$ python3 -q
>>> import numpy as np
>>> np.set_printoptions(precision=2, suppress=True, linewidth=200, legacy="1.25")
>>> rd = lambda a: np.round(a, 2) + 0
>>> W0 = np.load("w.npy")
>>> W0
array([[ 0.3 ,  0.4 ,  0.4 ,  2.5 , -1.8 ,  2.3 , -0.5 , -1.19,  0.  ],
       [ 0.8 , -0.3 , -0.4 ,  1.2 , -1.6 , -1.6 ,  1.5 ,  1.02,  0.2 ],
       [ 1.7 , -1.2 ,  0.1 , -1.6 , -1.4 , -1.1 ,  0.5 , -0.39, -1.3 ],
       [ 0.6 ,  0.8 , -0.5 ,  0.7 ,  2.6 ,  0.3 , -0.2 ,  1.53, -0.5 ],
       [ 1.7 , -1.3 ,  0.5 ,  0.1 , -2.2 ,  0.3 ,  0.9 , -1.6 ,  0.  ],
       [-0.7 , -0.1 ,  0.  , -0.3 , -0.1 , -1.2 , -0.2 , -0.07,  0.5 ],
       [-0.3 , -0.2 , -0.5 ,  1.1 ,  0.2 ,  1.9 , -1.1 ,  1.59,  0.3 ],
       [ 0.4 , -0.2 , -0.4 , -1.  ,  0.5 ,  0.3 ,  1.7 ,  1.21, -0.7 ],
       [-0.9 ,  0.8 ,  0.1 , -0.2 ,  0.6 ,  1.6 ,  0.5 , -0.42, -0.5 ],
       [ 1.5 , -1.  , -0.3 ,  0.6 , -0.2 ,  0.9 ,  0.  ,  0.74, -0.2 ],
       [ 0.3 ,  1.3 ,  1.9 ,  0.8 , -0.5 , -0.1 ,  0.4 , -5.79,  0.6 ],
       [ 1.  ,  0.5 , -0.7 ,  0.5 ,  3.  , -0.2 ,  0.  ,  1.93,  1.1 ],
       [ 1.4 ,  0.4 , -0.6 ,  0.  ,  0.3 , -0.4 , -0.8 ,  1.77, -1.  ],
       [ 1.7 ,  0.4 , -1.3 , -0.1 ,  1.5 , -0.8 ,  0.8 ,  3.95, -0.8 ],
       [ 0.2 ,  0.2 ,  2.1 , -0.6 , -0.2 , -0.9 , -0.2 , -6.25, -0.8 ],
       [-1.9 ,  1.6 ,  2.1 ,  0.  ,  0.1 , -0.1 ,  1.1 , -6.25,  0.3 ],
       [ 0.2 ,  1.3 ,  0.8 , -1.9 ,  0.6 ,  0.6 , -0.7 , -2.33,  0.5 ],
       [ 1.8 ,  1.4 , -0.3 ,  1.  ,  0.4 ,  0.9 , -1.4 ,  0.9 ,  0.8 ],
       [ 0.  , -0.2 , -0.4 , -0.6 , -0.8 ,  0.5 , -0.9 ,  1.18,  0.3 ],
       [ 1.8 ,  1.  ,  3.1 ,  1.7 , -0.4 , -1.8 ,  0.9 , -9.37,  1.  ],
       [ 0.4 , -0.2 ,  0.3 , -0.9 , -0.7 , -0.4 , -1.4 , -0.8 ,  1.  ],
       [-2.6 , -1.1 , -0.1 ,  0.2 , -0.1 ,  0.3 , -0.1 ,  0.29, -0.5 ],
       [-0.7 ,  0.5 ,  0.3 ,  0.1 , -0.1 , -1.7 , -0.3 , -0.85,  0.7 ],
       [-1.5 ,  2.1 ,  0.6 ,  1.2 , -1.3 ,  1.  , -1.4 , -1.99,  0.2 ],
       [ 0.9 ,  0.2 , -0.1 ,  0.9 ,  0.5 , -0.5 ,  0.1 ,  0.35, -0.7 ],
       [ 0.8 ,  0.9 ,  0.9 , -1.4 ,  0.8 ,  0.2 ,  0.4 , -2.64, -1.9 ],
       [-0.1 , -0.6 , -1.2 ,  0.8 ,  1.  , -0.5 ,  0.9 ,  3.46, -0.5 ],
       [ 2.  ,  0.3 , -1.2 , -0.3 , -0.7 ,  0.5 ,  0.6 ,  3.69, -0.6 ],
       [ 0.  ,  1.2 , -0.1 , -2.1 , -1.4 ,  1.3 , -0.5 ,  0.42,  1.  ],
       [-0.1 ,  1.6 , -0.4 , -0.8 , -1.6 ,  0.3 ,  0.6 ,  1.04, -0.2 ],
       [-1.2 ,  1.3 ,  2.5 , -1.3 ,  2.3 , -1.9 , -1.2 , -7.48,  0.3 ],
       [-0.8 ,  0.5 ,  0.9 ,  0.2 ,  0.3 ,  0.8 , -1.1 , -2.71,  0.  ]])
>>> proj = W0 @ np.linalg.solve(W0.T @ W0, W0.T)
>>> rd(np.linalg.eigvalsh(proj))
array([0., 0., 0., 0., 0., 0., 0., 0., 0., 0., 0., 0., 0., 0., 0., 0., 0., 0., 0., 0., 0., 0., 0., 1., 1., 1., 1., 1., 1., 1., 1., 1.])
>>> np.allclose(proj @ proj, proj)
True
